% ipython --no-banner

In [1]: import numpy as np

In [2]: np.set_printoptions(precision=2, suppress=True, linewidth=120, sign=" ")

In [3]: def rnd(a):
   ...:     return np.round(a, 2) + 0
   ...: 

In [4]: feats = np.load("a.npy")

In [5]: feats
Out[5]: 
array([[ 0,  2,  1,  0],
       [ 0,  0,  2,  1],
       [ 1,  0,  0,  2],
       [ 2,  1,  0,  0]])

In [6]: rnd(np.linalg.det(feats.T))
Out[6]: np.float64(-15.0)

In [7]: np.einsum("ij,ji->", feats, feats)
Out[7]: np.int64(4)

In [8]: assert feats == feats.T
---------------------------------------------------------------------------
ValueError                                Traceback (most recent call last)
Cell In[8], line 1
----> 1 assert feats == feats.T

ValueError: The truth value of an array with more than one element is ambiguous. Use a.any() or a.all()

In [9]: np.linalg.matrix_power(feats, 3)
Out[9]: 
array([[ 12,   6,   1,   8],
       [  8,  12,   6,   1],
       [  1,   8,  12,   6],
       [  6,   1,   8,  12]])

In [10]: np.trace(feats)
Out[10]: np.int64(0)

In [11]: rng = np.random.default_rng(47)

In [12]: idx = rng.permutation(4)

In [13]: idx
Out[13]: array([ 0,  3,  1,  2])

In [14]: B = feats[idx][:, idx]

In [15]: rnd(np.sort(np.abs(np.linalg.eigvals(B))))
Out[15]: array([ 1.  ,  2.24,  2.24,  3.  ])

In [16]: x0 = np.array([-1, -1, -2, 3])

In [17]: h = np.maximum(feats @ x0, 0)

In [18]: np.maximum(feats @ (3 * x0), 0)
Out[18]: array([  0,   0,  15,   0])

In [19]: np.maximum(feats @ x0, 0) - np.maximum(-feats @ x0, 0)
Out[19]: array([-4, -1,  5, -3])

In [20]: h
Out[20]: array([ 0,  0,  5,  0])

In [21]: u, r1 = feats[3], feats[1]

In [22]: u @ u
Out[22]: np.int64(5)

In [23]: u @ r1
Out[23]: np.int64(0)

In [24]: p = (u @ r1) / (u @ u) * u

In [25]: np.outer(u, r1)
Out[25]: 
array([[ 0,  0,  4,  2],
       [ 0,  0,  2,  1],
       [ 0,  0,  0,  0],
       [ 0,  0,  0,  0]])

In [26]: rnd(np.linalg.norm(u + r1) ** 2 + np.linalg.norm(u - r1) ** 2)
Out[26]: np.float64(20.0)

In [27]: p
Out[27]: array([ 0.,  0.,  0.,  0.])

In [28]: (r1 - p) @ u
Out[28]: np.float64(0.0)

In [29]: arr = np.loadtxt("out15.csv", delimiter=",")

In [30]: arr
Out[30]: 
array([[ 10.,   2.,   1.],
       [  0.,   0.,   5.],
       [ 10.,   2.,   0.],
       [ 15.,   3.,   3.]])

In [31]: U, sig, vt = np.linalg.svd(arr, full_matrices=False)

In [32]: rnd(U.T @ arr @ vt.T)
Out[32]: 
array([[ 21.2 ,   0.  ,   0.  ],
       [  0.  ,   5.24,   0.  ],
       [  0.  ,   0.  ,   0.  ]])

In [33]: rnd(np.abs(vt[0]))
Out[33]: array([ 0.97,  0.19,  0.13])

In [34]: np.allclose(U * sig @ vt, arr)
Out[34]: True

In [35]: rnd(sig / sig[0])
Out[35]: array([ 1.  ,  0.25,  0.  ])

In [36]: rnd(U.T @ U)
Out[36]: 
array([[ 1.,  0.,  0.],
       [ 0.,  1.,  0.],
       [ 0.,  0.,  1.]])

In [37]: np.abs(U[:, 0]).round(6).argmax()
Out[37]: np.int64(3)

In [38]: def softmax(z):
    ...:     e = np.exp(z - z.max(axis=-1, keepdims=True))
    ...:     return e / e.sum(axis=-1, keepdims=True)
    ...: 

In [39]: rnd(softmax(feats[1]))
Out[39]: array([ 0.08,  0.08,  0.61,  0.22])

In [40]: rnd(softmax(feats).sum(axis=1))
Out[40]: array([ 1.,  1.,  1.,  1.])

In [41]: S = feats @ feats.T / np.sqrt(4)

In [42]: rnd(softmax(S + np.triu(np.full(S.shape, -np.inf), 1)))
Out[42]: 
array([[ 1.  ,  0.  ,  0.  ,  0.  ],
       [ 0.18,  0.82,  0.  ,  0.  ],
       [ 0.06,  0.17,  0.77,  0.  ],
       [ 0.15,  0.05,  0.15,  0.65]])

In [43]: A = np.loadtxt("data.csv", delimiter=",")

In [44]: rnd(A)
Out[44]: 
array([[ -3.69,  19.17,   4.37],
       [-17.6 ,   4.23,   8.51],
       [-12.57, -15.15,   3.51],
       [-18.24,   0.05,   8.21],
       [ 11.52,  16.09,  -2.9 ],
       [  3.57, -19.2 ,  -4.32],
       [ -2.18, -19.8 ,  -1.82],
       [-18.16,  -3.3 ,   7.7 ],
       [-12.68,  13.47,   7.6 ],
       [-16.67,  -9.14,   6.2 ],
       [ 15.31,  11.77,  -5.22],
       [ -0.81, -19.83,  -2.44],
       [-18.15,   1.19,   8.32],
       [ 15.42,  11.58,  -5.3 ],
       [ -4.55, -19.46,  -0.71],
       [-14.85,  10.61,   8.18],
       [-18.26,  -1.93,   7.93],
       [ 18.25,   2.2 ,  -7.89]])

In [45]: Ac = A - A.mean(axis=0)

In [46]: evecs = np.linalg.svd(Ac)[2][:2]

In [47]: B = Ac - Ac @ evecs.T @ evecs

In [48]: rnd((Ac @ evecs.T).std(axis=0))
Out[48]: array([ 14.4 ,  12.62])

In [49]: np.linalg.norm(B, axis=1).round(6).argmax()
Out[49]: np.int64(0)

In [50]: [round(float(x), 2) for x in np.linalg.svd(A, compute_uv=False)[:3]]
Out[50]: [65.42, 54.04, 0.0]

In [51]: np.argsort(-np.linalg.norm(A, axis=0).round(6), kind="stable")[:3]
Out[51]: array([ 0,  1,  2])

In [52]: np.linalg.matrix_rank(A, rtol=0.1)
Out[52]: np.int64(2)

In [53]: rnd(np.linalg.norm(A, 2) / np.linalg.norm(A))
Out[53]: np.float64(0.77)

In [54]: Ac = A - A.mean(axis=0)

In [55]: U, sig, vt = np.linalg.svd(Ac, full_matrices=False)

In [56]: np.abs(vt[0]).argmax()
Out[56]: np.int64(0)

In [57]: np.searchsorted(np.cumsum(sig ** 2) / (sig ** 2).sum(), 0.9) + 1
Out[57]: np.int64(2)

In [58]: rnd(sig ** 2 / (sig ** 2).sum())
Out[58]: array([ 0.57,  0.43,  0.  ])

In [59]: np.linalg.matrix_rank(Ac)
Out[59]: np.int64(2)

In [60]: rnd((sig ** 2).sum() ** 2 / (sig ** 4).sum())
Out[60]: np.float64(1.97)

In [61]: G = np.cov(A, rowvar=False)

In [62]: rnd(np.linalg.eigvalsh(G)[::-1])
Out[62]: array([ 219.57,  168.66,    0.  ])

In [63]: rnd(A.std(axis=0))
Out[63]: array([ 12.8 ,  13.04,   5.73])

In [64]: G.shape
Out[64]: (3, 3)

In [65]: rnd(np.corrcoef(A[:, 2], A[:, 0])[0, 1])
Out[65]: np.float64(-0.95)

In [66]: m1 = np.load("run8.npy")

In [67]: m1
Out[67]: 
array([[ 8, -2,  1,  2],
       [-1, 11, -1, -1],
       [ 0, -1, -2,  0],
       [ 2,  1,  0,  2]])

In [68]: rnd(np.linalg.det(m1))
Out[68]: np.float64(-288.0)

In [69]: np.allclose(m1, m1.T)
Out[69]: False

In [70]: m1 @ m1
Out[70]: 
array([[ 70, -37,   8,  22],
       [-21, 123, -10, -15],
       [  1,  -9,   5,   1],
       [ 19,   9,   1,   7]])

In [71]: assert m1 == m1.T
---------------------------------------------------------------------------
ValueError                                Traceback (most recent call last)
Cell In[71], line 1
----> 1 assert m1 == m1.T

ValueError: The truth value of an array with more than one element is ambiguous. Use a.any() or a.all()

In [72]: np.trace(m1)
Out[72]: np.int64(19)

In [73]: B = np.array([[1, -5, 1], [-6, 1, -9]])

In [74]: Z = np.kron(B, m1)

In [75]: Z.shape
Out[75]: (8, 12)

In [76]: Z
Out[76]: 
array([[  8,  -2,   1,   2, -40,  10,  -5, -10,   8,  -2,   1,   2],
       [ -1,  11,  -1,  -1,   5, -55,   5,   5,  -1,  11,  -1,  -1],
       [  0,  -1,  -2,   0,   0,   5,  10,   0,   0,  -1,  -2,   0],
       [  2,   1,   0,   2, -10,  -5,   0, -10,   2,   1,   0,   2],
       [-48,  12,  -6, -12,   8,  -2,   1,   2, -72,  18,  -9, -18],
       [  6, -66,   6,   6,  -1,  11,  -1,  -1,   9, -99,   9,   9],
       [  0,   6,  12,   0,   0,  -1,  -2,   0,   0,   9,  18,   0],
       [-12,  -6,   0, -12,   2,   1,   0,   2, -18,  -9,   0, -18]])

In [77]: np.linalg.matrix_rank(Z)
Out[77]: np.int64(8)

In [78]: rnd(np.linalg.norm(Z, 2)), rnd(np.linalg.norm(B, 2) * np.linalg.norm(m1, 2))
Out[78]: (np.float64(131.13), np.float64(131.13))

In [79]: w, evecs = np.linalg.eig(m1)

In [80]: rnd(np.sort(np.linalg.eigvals(np.linalg.inv(m1))))
Out[80]: array([-0.48,  0.09,  0.13,  0.66])

In [81]: rnd(m1 @ evecs[:, 0] - w[0] * evecs[:, 0])
Out[81]: array([ 0.,  0.,  0.,  0.])

In [82]: rnd(np.sort(np.linalg.eigvals(m1 @ m1)))
Out[82]: array([   2.28,    4.29,   62.41,  136.03])

In [83]: B = m1 / np.sqrt((m1 ** 2).mean(axis=1, keepdims=True))

In [84]: rnd(B[3])
Out[84]: array([ 1.33,  0.67,  0.  ,  1.33])

In [85]: rnd(np.linalg.norm(B, axis=1))
Out[85]: array([ 2.,  2.,  2.,  2.])

In [86]: m1 - m1.mean(axis=1, keepdims=True)
Out[86]: 
array([[ 5.75, -4.25, -1.25, -0.25],
       [-3.  ,  9.  , -3.  , -3.  ],
       [ 0.75, -0.25, -1.25,  0.75],
       [ 0.75, -0.25, -1.25,  0.75]])

In [87]: E = np.load("w.npy")

In [88]: E
Out[88]: 
array([[ 1,  0,  0],
       [ 0,  0,  0],
       [ 3,  1,  2]])

In [89]: idx = rng.permutation(3)

In [90]: idx
Out[90]: array([ 2,  0,  1])

In [91]: B = E[idx][:, idx]

In [92]: rnd(np.sort(np.abs(np.linalg.eigvals(B))))
Out[92]: array([ 0.,  1.,  2.])

In [93]: rnd(np.linalg.det(B)), rnd(np.linalg.det(E[idx]))
Out[93]: (np.float64(0.0), np.float64(0.0))

In [94]: B
Out[94]: 
array([[ 2,  3,  1],
       [ 0,  1,  0],
       [ 0,  0,  0]])

In [95]: U, sig, vt = np.linalg.svd(E)

In [96]: evecs = vt[:(sig > 1e-8).sum()]

In [97]: x0 = E[2] + 5 * E[1] + rng.integers(2) * np.eye(3)[1]

In [98]: x0
Out[98]: array([ 3.,  1.,  2.])

In [99]: rnd(np.diag(evecs.T @ evecs))
Out[99]: array([ 1. ,  0.2,  0.8])

In [100]: np.linalg.matrix_rank(np.vstack([E, x0]))
Out[100]: np.int64(2)
